% python3 -q
>>> import numpy as np
>>> np.set_printoptions(suppress=True, linewidth=160)
>>> rd = lambda a: np.round(a, 1) + 0
>>> M, _ = np.linalg.qr(np.array([[-1.0, -0.2, -2.8, 0.2, 0.1],
...     [-0.4, 2.7, 2.1, -1.4, -0.3],
...     [1.5, -2.3, 1.3, 0.0, -0.9],
...     [-0.1, 1.1, 0.7, 0.1, 2.2],
...     [-0.9, -0.9, 1.2, -1.0, -1.7]]))
>>> print(rd(M))
[[-0.5  0.3  0.5  0.5 -0.5]
 [-0.2 -0.7 -0.4  0.6 -0.1]
 [ 0.7  0.3 -0.2  0.4 -0.4]
 [ 0.  -0.3 -0.1 -0.6 -0.8]
 [-0.4  0.5 -0.7  0.   0. ]]
>>> vec = np.array([-3, -4, -4, 4, -4])
>>> target = M @ vec
>>> coef, lr = np.zeros(5), 1 / np.linalg.norm(M, 2) ** 2
>>> for i in range(6):
...     coef -= lr * M.T @ (M @ coef - target)
...     if i % 2 == 0: print(i, round(np.linalg.norm(M @ coef - target), 1))
... 
0 0.0
2 0.0
4 0.0
>>> print(rd(np.linalg.cond(M)))
1.0
>>> print(rd(coef))
[-3. -4. -4.  4. -4.]
>>> W1 = np.array([[2, 1, 1], [2, 2, 1], [1, 0, 0], [1, 2, 2], [1, 2, 1]])
>>> coef = np.array([5, 8, 3])
>>> act = np.maximum(M @ W1 + coef, 0)
>>> print((act > 0).astype(int))
[[1 1 1]
 [1 1 1]
 [1 1 1]
 [1 1 1]
 [1 1 1]]
>>> print((act > 0).mean(axis=0))
[1. 1. 1.]
>>> C = np.array([[0, 3], [0, 4], [0, 3]])
>>> print(W1 @ C)
[[ 0 13]
 [ 0 17]
 [ 0  3]
 [ 0 17]
 [ 0 14]]
>>> print(rd(act @ C))
[[ 0.  57.5]
 [ 0.  49.1]
 [ 0.  70.6]
 [ 0.  29.8]
 [ 0.  55. ]]
>>> print((act @ C).round(6).argmax(axis=1))
[1 1 1 1 1]
>>> print(rd(np.einsum("ii->", M)))
-2.0
>>> print(rd(np.linalg.det(M.T)))
1.0
>>> print(rd(np.poly(M)))
[ 1.  2.  1. -1. -2. -1.]
>>> print(rd(np.einsum("ij,ji->", M, M)))
2.0
>>> u = np.array([-3, 3])
>>> print(rd(np.convolve(M[1], u)))
[ 0.6  1.5 -1.  -2.9  2.  -0.3]
>>> print(rd(np.cross(M[1, :3], M[3, :3])))
[-0.1  0.   0. ]
>>> print(rd(np.polyval(u, M[1])))
[3.6 5.1 4.1 1.3 3.3]
>>> print(rd(np.correlate(M[1], M[3], "full")))
[ 0.1  0.6  0.7 -0.1  0.   0.1 -0.1  0.   0. ]
>>> print(rd(np.array([np.convolve(row, u, "same") for row in M])))
[[ 1.5 -2.4 -0.5  0.1  2.8]
 [ 0.6  1.5 -1.  -2.9  2. ]
 [-2.2  1.3  1.6 -1.9  2.4]
 [ 0.1  0.8 -0.6  1.4  0.6]
 [ 1.3 -2.8  3.7 -2.1  0. ]]
>>> mat = np.loadtxt("a.csv", delimiter=",")
>>> print(rd(mat))
[[1.  0.  0.  0.  0. ]
 [0.  0.2 0.2 0.2 0.2]
 [0.  0.3 0.3 0.3 0. ]
 [0.  0.  0.  0.5 0.5]
 [0.  0.  0.  0.  1. ]]
>>> print(rd(M @ M.T))
[[1. 0. 0. 0. 0.]
 [0. 1. 0. 0. 0.]
 [0. 0. 1. 0. 0.]
 [0. 0. 0. 1. 0.]
 [0. 0. 0. 0. 1.]]
>>> print(rd(np.linalg.svd(M, compute_uv=False)))
[1. 1. 1. 1. 1.]
>>> print(rd(M[:, 3] @ M[:, 2]))
0.0
>>> print(rd(np.linalg.pinv(M)))
[[-0.5 -0.2  0.7  0.  -0.4]
 [ 0.3 -0.7  0.3 -0.3  0.5]
 [ 0.5 -0.4 -0.2 -0.1 -0.7]
 [ 0.5  0.6  0.4 -0.6  0. ]
 [-0.5 -0.1 -0.4 -0.8  0. ]]
>>> print(np.linalg.matrix_rank(mat, rtol=0.1))
4
>>> print(np.argsort(-np.linalg.norm(mat, axis=0).round(6), kind="stable")[:3])
[4 0 3]
>>> print(rd(np.linalg.det(mat)))
0.0
>>> print(np.allclose(mat, mat.T))
False
>>> J = np.array([[0.2, -0.9, -0.4],
...     [2.3, 2.3, -0.4],
...     [2.0, -0.5, 0.6],
...     [0.9, 0.7, 1.0],
...     [0.4, 0.5, -1.6],
...     [-2.4, -1.7, -0.5],
...     [0.8, 0.9, 1.4],
...     [0.7, -1.6, 0.1],
...     [1.7, -0.6, 0.0],
...     [-0.4, -0.4, -0.2],
...     [1.4, -0.7, 0.0],
...     [-0.9, 0.7, -0.2],
...     [-0.6, 1.4, 1.5],
...     [-2.9, 0.9, -1.0],
...     [0.4, 0.8, 0.8],
...     [-0.2, -0.5, -0.4],
...     [-0.1, -0.4, 1.0],
...     [-0.2, 0.3, -2.8],
...     [-1.1, -0.3, 0.4],
...     [-0.7, 0.7, 2.5],
...     [-0.2, -0.5, -0.2],
...     [0.4, 0.7, 1.8],
...     [-0.1, -0.5, 0.5],
...     [-0.1, 0.8, 0.5],
...     [-0.4, 0.4, -1.8],
...     [-0.9, 1.4, 0.6],
...     [-2.2, 0.1, 1.1]])
>>> J[13] *= 5
>>> print(J)
[[  0.2  -0.9  -0.4]
 [  2.3   2.3  -0.4]
 [  2.   -0.5   0.6]
 [  0.9   0.7   1. ]
 [  0.4   0.5  -1.6]
 [ -2.4  -1.7  -0.5]
 [  0.8   0.9   1.4]
 [  0.7  -1.6   0.1]
 [  1.7  -0.6   0. ]
 [ -0.4  -0.4  -0.2]
 [  1.4  -0.7   0. ]
 [ -0.9   0.7  -0.2]
 [ -0.6   1.4   1.5]
 [-14.5   4.5  -5. ]
 [  0.4   0.8   0.8]
 [ -0.2  -0.5  -0.4]
 [ -0.1  -0.4   1. ]
 [ -0.2   0.3  -2.8]
 [ -1.1  -0.3   0.4]
 [ -0.7   0.7   2.5]
 [ -0.2  -0.5  -0.2]
 [  0.4   0.7   1.8]
 [ -0.1  -0.5   0.5]
 [ -0.1   0.8   0.5]
 [ -0.4   0.4  -1.8]
 [ -0.9   1.4   0.6]
 [ -2.2   0.1   1.1]]
>>> u = np.array([3, 2])
>>> print(rd(np.convolve(J[0], u)))
[ 0.6 -2.3 -3.  -0.8]
>>> print(rd(np.polyval(u, J[0])))
[ 2.6 -0.7  0.8]
>>> print(rd(np.correlate(J[0], J[3], "full")))
[ 0.2 -0.8 -0.8 -1.1 -0.4]
>>> Xs = (J - J.mean(axis=0)) / J.std(axis=0)
>>> print(rd(Xs.std(axis=0)))
[1. 1. 1.]
>>> print(np.argwhere(np.abs(Xs) > 2))
[[13  0]
 [13  1]
 [13  2]]
>>> coef = np.linalg.lstsq(np.delete(Xs, 1, axis=1), Xs[:, 1])[0]
>>> print(np.abs(coef).argmax())
0
>>> print(rd(np.linalg.det(2 * mat)), rd(np.linalg.det(mat)))
0.0 0.0
>>> print(rd(np.linalg.det(mat.T)))
0.0
>>> print(rd(np.linalg.det(mat[::-1])))
0.0
>>> print(rd(np.einsum("ii->", mat)))
3.1
>>> proj = J @ np.linalg.solve(J.T @ J, J.T)
>>> print(rd(np.diag(proj)))
[0.  0.4 0.  0.  0.1 0.2 0.1 0.1 0.  0.  0.  0.  0.1 0.9 0.  0.  0.  0.2 0.  0.2 0.  0.1 0.  0.  0.1 0.1 0.1]
>>> print(rd(proj @ J[:, 0]))
[  0.2   2.3   2.    0.9   0.4  -2.4   0.8   0.7   1.7  -0.4   1.4  -0.9  -0.6 -14.5   0.4  -0.2  -0.1  -0.2  -1.1  -0.7  -0.2   0.4  -0.1  -0.1  -0.4  -0.9
  -2.2]
>>> print(np.linalg.matrix_rank(np.eye(27) - proj))
24
>>> print(np.allclose(proj @ proj, proj))
True
